$ python -q
>>> import numpy as np
>>> from numpy import linalg as LA
>>> np.set_printoptions(precision=1, suppress=True, linewidth=120)
>>> X = np.load("run7.npy")
>>> X
array([[ 2, -5,  0,  3, -4,  4,  2,  5,  5, -3, -3,  0,  0],
       [-5,  2, -5,  0,  3, -4,  4,  2,  5,  5, -3, -3,  0],
       [ 0, -5,  2, -5,  0,  3, -4,  4,  2,  5,  5, -3, -3],
       [ 3,  0, -5,  2, -5,  0,  3, -4,  4,  2,  5,  5, -3],
       [-4,  3,  0, -5,  2, -5,  0,  3, -4,  4,  2,  5,  5],
       [ 4, -4,  3,  0, -5,  2, -5,  0,  3, -4,  4,  2,  5],
       [ 2,  4, -4,  3,  0, -5,  2, -5,  0,  3, -4,  4,  2],
       [ 5,  2,  4, -4,  3,  0, -5,  2, -5,  0,  3, -4,  4],
       [ 5,  5,  2,  4, -4,  3,  0, -5,  2, -5,  0,  3, -4],
       [-3,  5,  5,  2,  4, -4,  3,  0, -5,  2, -5,  0,  3],
       [-3, -3,  5,  5,  2,  4, -4,  3,  0, -5,  2, -5,  0],
       [ 0, -3, -3,  5,  5,  2,  4, -4,  3,  0, -5,  2, -5],
       [ 0,  0, -3, -3,  5,  5,  2,  4, -4,  3,  0, -5,  2]])
>>> # symmetric
>>> x = np.array([2, 2, 2, 2, 0, 0, 0, 1, 1, 2, 2, 2, 1])
>>> X @ (2 * x)
array([ -4, -22,   2,  42,  28,  36,  26,  26,  42,  20, -10, -28, -28])
>>> np.sign((X @ x).round(6))
array([-1, -1,  1,  1,  1,  1,  1,  1,  1,  1, -1, -1, -1])
>>> np.einsum("ij,j->i", X, x)
array([ -2, -11,   1,  21,  14,  18,  13,  13,  21,  10,  -5, -14, -14])
>>> (X * x).sum(axis=1)
array([ -2, -11,   1,  21,  14,  18,  13,  13,  21,  10,  -5, -14, -14])
>>> round(LA.eigvalsh(X).min(), 1)
np.float64(-17.9)
>>> np.round(LA.norm(X[1], 1), 1), np.round(LA.norm(X[1], np.inf), 1)
(np.float64(41.0), np.float64(5.0))
>>> round(float(LA.norm(X, "nuc")), 1)
135.4
>>> LA.norm(X, axis=0)
array([11.9, 12.9, 12.9, 12.9, 13.2, 12.8, 12. , 12.8, 13.2, 12.9, 12.9, 12.9, 11.9])
>>> A2 = X[0, 0] * X[1:] - np.outer(X[1:, 0], X[0])
>>> A2
array([[  0, -21, -10,  15, -14,  12,  18,  29,  35,  -5, -21,  -6,   0],
       [  0, -10,   4, -10,   0,   6,  -8,   8,   4,  10,  10,  -6,  -6],
       [  0,  15, -10,  -5,   2, -12,   0, -23,  -7,  13,  19,  10,  -6],
       [  0, -14,   0,   2, -12,   6,   8,  26,  12,  -4,  -8,  10,  10],
       [  0,  12,   6, -12,   6, -12, -18, -20, -14,   4,  20,   4,  10],
       [  0,  18,  -8,   0,   8, -18,   0, -20, -10,  12,  -2,   8,   4],
       [  0,  29,   8, -23,  26, -20, -20, -21, -35,  15,  21,  -8,   8],
       [  0,  35,   4,  -7,  12, -14, -10, -35, -21,   5,  15,   6,  -8],
       [  0,  -5,  10,  13,  -4,   4,  12,  15,   5,  -5, -19,   0,   6],
       [  0, -21,  10,  19,  -8,  20,  -2,  21,  15, -19,  -5, -10,   0],
       [  0,  -6,  -6,  10,  10,   4,   8,  -8,   6,   0, -10,   4, -10],
       [  0,   0,  -6,  -6,  10,  10,   4,   8,  -8,   6,   0, -10,   4]])
>>> X[:, 0] / X[0, 0]
array([ 1. , -2.5,  0. ,  1.5, -2. ,  2. ,  1. ,  2.5,  2.5, -1.5, -1.5,  0. ,  0. ])
>>> LA.matrix_rank(A2), LA.matrix_rank(X)
(np.int64(12), np.int64(13))
>>> np.flatnonzero(~A2.round(6).any(axis=1))
array([], dtype=int64)
>>> evals, evecs = LA.eigh(X)
>>> round(evals.sum(), 1), np.trace(X)
(np.float64(26.0), np.int64(26))
>>> LA.eigvalsh(X + 5 * np.eye(13))
array([-12.9, -11.2,  -6.4,  -1.9,   2.8,   7.4,   8.6,   9.6,  11.2,  12.3,  14.1,  28.7,  28.8])
>>> np.unique(evals.round(6) + 0, return_counts=True)[1]
array([1, 1, 1, 1, 1, 1, 1, 1, 1, 1, 1, 1, 1])
>>> (evals > 1e-8).sum(), (evals < -1e-8).sum()
(np.int64(8), np.int64(5))
>>> feats = np.load("block15.npy")
>>> feats
array([[2, 2, 2, 2],
       [2, 1, 2, 1],
       [2, 2, 2, 2],
       [2, 1, 2, 1]])
>>> # rows 0 and 2 are equal
>>> r0 = np.array([-2, 1])
>>> np.cross(feats[1, :3], feats[3, :3])
array([0, 0, 0])
>>> np.correlate(feats[1], feats[3], "full")
array([ 2,  5,  6, 10,  6,  5,  2])
>>> np.array([np.convolve(row, r0, "same") for row in feats])
array([[-4, -2, -2, -2],
       [-4,  0, -3,  0],
       [-4, -2, -2, -2],
       [-4,  0, -3,  0]])
>>> x = np.array([0, 2, 2, 1, 3, 1, 2, 2, 0, 1, 3, 1, 2])
>>> h = np.maximum(X @ x, 0)
>>> X.T @ h
array([-158,  246,  217, -228,  417, -111,  -31,  306, -471,  235,   22, -142,  389])
>>> np.tanh(X @ x)
array([-1.,  1.,  1., -1.,  1., -1., -1.,  1., -1.,  1.,  1., -1.,  1.])
>>> np.flatnonzero(h > 1e-9)
array([ 1,  2,  4,  7,  9, 10, 12])
>>> r0, g = feats[3], feats[0]
>>> r0 @ g
np.int64(12)
>>> r0 @ r0
np.int64(10)
>>> p = (r0 @ g) / (r0 @ r0) * r0
>>> LA.matrix_rank(np.outer(r0, g))
np.int64(1)
>>> p
array([2.4, 1.2, 2.4, 1.2])
>>> np.outer(r0, g)
array([[4, 4, 4, 4],
       [2, 2, 2, 2],
       [4, 4, 4, 4],
       [2, 2, 2, 2]])
>>> m1 = np.load("test5.npy")
>>> m1
array([[ 0,  0,  0,  0,  0,  0,  0,  0,  0,  0,  0,  9],
       [ 0,  0,  1,  0,  0,  0,  0,  0,  0,  0,  0,  0],
       [ 0,  0,  0,  0,  0,  0, -3,  0,  0,  0,  0,  0],
       [ 0,  0,  0,  0,  0,  0,  0,  0, -3,  0,  0,  0],
       [ 0,  0,  0, -6,  0,  0,  0,  0,  0,  0,  0,  0],
       [ 7,  0,  0,  0,  0,  0,  0,  0,  0,  0,  0,  0],
       [ 0,  0,  0,  0,  0,  0,  0, -2,  0,  0,  0,  0],
       [ 0,  9,  0,  0,  0,  0,  0,  0,  0,  0,  0,  0],
       [ 0,  0,  0,  0,  0,  0,  0,  0,  0,  0, -4,  0],
       [ 0,  0,  0,  0,  0,  0,  0,  0,  0, -4,  0,  0],
       [ 0,  0,  0,  0, -9,  0,  0,  0,  0,  0,  0,  0],
       [ 0,  0,  0,  0,  0,  8,  0,  0,  0,  0,  0,  0]])
>>> # 4 groups of indices that never mix
>>> O, evecs = LA.qr(m1[:, :6])[0], LA.qr(m1[:, 6:])[0]
>>> sig = LA.svd(O.T @ evecs, compute_uv=False)
>>> np.round(LA.norm(O @ O.T - evecs @ evecs.T, 2), 1)
np.float64(1.0)
>>> left, sig, Vh = LA.svd(m1, full_matrices=False)
>>> sig
array([9., 9., 9., 8., 7., 6., 4., 4., 3., 3., 2., 1.])
>>> (sig > 1e-8).sum()
np.int64(12)
>>> np.allclose(left * sig @ Vh, m1)
True
>>> G = m1.T @ m1
>>> (m1 @ m1.T).shape
(12, 12)
>>> LA.matrix_rank(G)
np.int64(12)
>>> np.diag(G)
array([49, 81,  1, 36, 81, 64,  9,  4,  9, 16, 16, 81])
>>> LA.svd(m1, compute_uv=False) ** 2
array([81., 81., 81., 64., 49., 36., 16., 16.,  9.,  9.,  4.,  1.])
>>> np.allclose(G, G.T)
True
>>> W0 = np.load("layer8.npy")
>>> W0
array([[ 0, -1,  1,  0,  0,  0, -1, -1,  0,  1,  0,  2,  0],
       [ 1,  0, -1,  1, -1, -1,  0,  0, -1,  0, -1, -2, -2],
       [-1,  1,  0,  2,  0,  1,  0, -2,  1,  0,  2,  0,  1],
       [ 0, -1, -2,  0, -1,  0,  2,  0,  2, -1,  1,  2,  2],
       [ 0,  1,  0,  1,  0,  0,  1, -1,  2,  1,  1,  0,  2],
       [ 0,  1, -1,  0,  0,  0,  1,  1, -2,  0, -1,  0,  0],
       [ 1,  0,  0, -2, -1, -1,  0,  2,  1,  2,  0, -2,  2],
       [ 1,  0,  2,  0,  1, -1, -2,  0,  0, -2,  0, -1,  1],
       [ 0,  1, -1, -2, -2,  2, -1,  0,  0, -1, -2,  0,  1],
       [-1,  0,  0,  1, -1,  0, -2,  2,  1,  0,  1, -2,  0],
       [ 0,  1, -2, -1, -1,  1,  0,  0,  2, -1,  0,  1, -2],
       [-2,  2,  0, -2,  0,  0,  2,  1,  0,  2, -1,  0,  0],
       [ 0,  2, -1, -2, -2,  0, -2, -1, -1,  0,  2,  0,  0]])
>>> # rows and columns are dependent
>>> m1 @ m1
array([[  0,   0,   0,   0,   0,  72,   0,   0,   0,   0,   0,   0],
       [  0,   0,   0,   0,   0,   0,  -3,   0,   0,   0,   0,   0],
       [  0,   0,   0,   0,   0,   0,   0,   6,   0,   0,   0,   0],
       [  0,   0,   0,   0,   0,   0,   0,   0,   0,   0,  12,   0],
       [  0,   0,   0,   0,   0,   0,   0,   0,  18,   0,   0,   0],
       [  0,   0,   0,   0,   0,   0,   0,   0,   0,   0,   0,  63],
       [  0, -18,   0,   0,   0,   0,   0,   0,   0,   0,   0,   0],
       [  0,   0,   9,   0,   0,   0,   0,   0,   0,   0,   0,   0],
       [  0,   0,   0,   0,  36,   0,   0,   0,   0,   0,   0,   0],
       [  0,   0,   0,   0,   0,   0,   0,   0,   0,  16,   0,   0],
       [  0,   0,   0,  54,   0,   0,   0,   0,   0,   0,   0,   0],
       [ 56,   0,   0,   0,   0,   0,   0,   0,   0,   0,   0,   0]])
>>> round(float(np.abs(LA.eigvals(m1)).max()), 1)
8.0
>>> left, sig, Vh = LA.svd(W0)
>>> evecs = Vh[:(sig > 1e-8).sum()]
>>> rng = np.random.default_rng(8502)
>>> x = W0[9] + -3 * W0[5] + rng.integers(2) * np.eye(13)[9]
>>> x
array([-1., -3.,  3.,  1., -1.,  0., -5., -1.,  7.,  1.,  4., -2.,  0.])
>>> np.diag(evecs.T @ evecs)
array([0.9, 1. , 0.7, 1. , 0.8, 0.9, 0.9, 1. , 1. , 1. , 1. , 1. , 1. ])
>>> [round(float(x), 1) for x in LA.svd(W0, compute_uv=False)[:3]]
[6.7, 6.7, 5.7]
>>> round(float(LA.norm(W0, 2) / LA.norm(W0)), 1)
0.4
>>> data = np.loadtxt("dump.csv", delimiter=",")
>>> data
array([[2., 0., 0., 1., 1., 1., 1.],
       [0., 2., 1., 2., 2., 0., 2.],
       [1., 2., 2., 0., 0., 1., 1.],
       [0., 0., 1., 2., 2., 2., 2.],
       [2., 0., 0., 1., 1., 1., 1.],
       [1., 2., 2., 1., 2., 1., 1.],
       [0., 0., 1., 0., 1., 0., 1.],
       [2., 0., 1., 0., 1., 2., 0.],
       [1., 1., 2., 1., 1., 0., 0.],
       [1., 2., 0., 0., 2., 2., 1.],
       [2., 2., 0., 1., 1., 0., 0.]])
>>> # rows 0 and 4 are equal
>>> O, evecs = LA.qr(X[:, :3])[0], LA.qr(X[:, 3:])[0]
>>> sig = LA.svd(O.T @ evecs, compute_uv=False)
>>> np.round(LA.norm(O @ O.T - evecs @ evecs.T, 2), 1)
np.float64(1.0)
>>> np.degrees(np.arccos(sig.clip(0, 1)))
array([20.7, 27.1, 34.3])
>>> sig
array([0.9, 0.9, 0.8])
>>> O, r_ = LA.qr(data)
>>> np.round(O.T @ O, 1) + 0
array([[1., 0., 0., 0., 0., 0., 0.],
       [0., 1., 0., 0., 0., 0., 0.],
       [0., 0., 1., 0., 0., 0., 0.],
       [0., 0., 0., 1., 0., 0., 0.],
       [0., 0., 0., 0., 1., 0., 0.],
       [0., 0., 0., 0., 0., 1., 0.],
       [0., 0., 0., 0., 0., 0., 1.]])
>>> O.round(1) + 0
array([[-0.4,  0.3,  0.1, -0.2,  0. ,  0. , -0.3],
       [ 0. , -0.5,  0. , -0.5,  0. , -0.2, -0.2],
       [-0.2, -0.4, -0.3,  0.4, -0.4,  0.5, -0.4],
       [ 0. ,  0. , -0.3, -0.6,  0.2,  0.5,  0.1],
       [-0.4,  0.3,  0.1, -0.2,  0. ,  0. , -0.3],
       [-0.2, -0.4, -0.3,  0. ,  0.2, -0.1,  0.2],
       [ 0. ,  0. , -0.3,  0.1,  0.4, -0.5, -0.5],
       [-0.4,  0.3, -0.3,  0.2,  0.2,  0.2,  0.3],
       [-0.2, -0.1, -0.5,  0. , -0.2, -0.3,  0.4],
       [-0.2, -0.4,  0.4,  0.2,  0.6,  0.2,  0. ],
       [-0.4, -0.2,  0.4, -0.1, -0.3, -0.2,  0.2]])
>>> round(float(np.trace(O @ O.T)), 1)
7.0
>>> np.round(O @ r_, 1) + 0
array([[2., 0., 0., 1., 1., 1., 1.],
       [0., 2., 1., 2., 2., 0., 2.],
       [1., 2., 2., 0., 0., 1., 1.],
       [0., 0., 1., 2., 2., 2., 2.],
       [2., 0., 0., 1., 1., 1., 1.],
       [1., 2., 2., 1., 2., 1., 1.],
       [0., 0., 1., 0., 1., 0., 1.],
       [2., 0., 1., 0., 1., 2., 0.],
       [1., 1., 2., 1., 1., 0., 0.],
       [1., 2., 0., 0., 2., 2., 1.],
       [2., 2., 0., 1., 1., 0., 0.]])
>>> np.abs(np.diag(r_))
array([4.5, 3.9, 3. , 2.8, 2.1, 2.1, 1.5])
>>> O.shape, r_.shape
((11, 7), (7, 7))
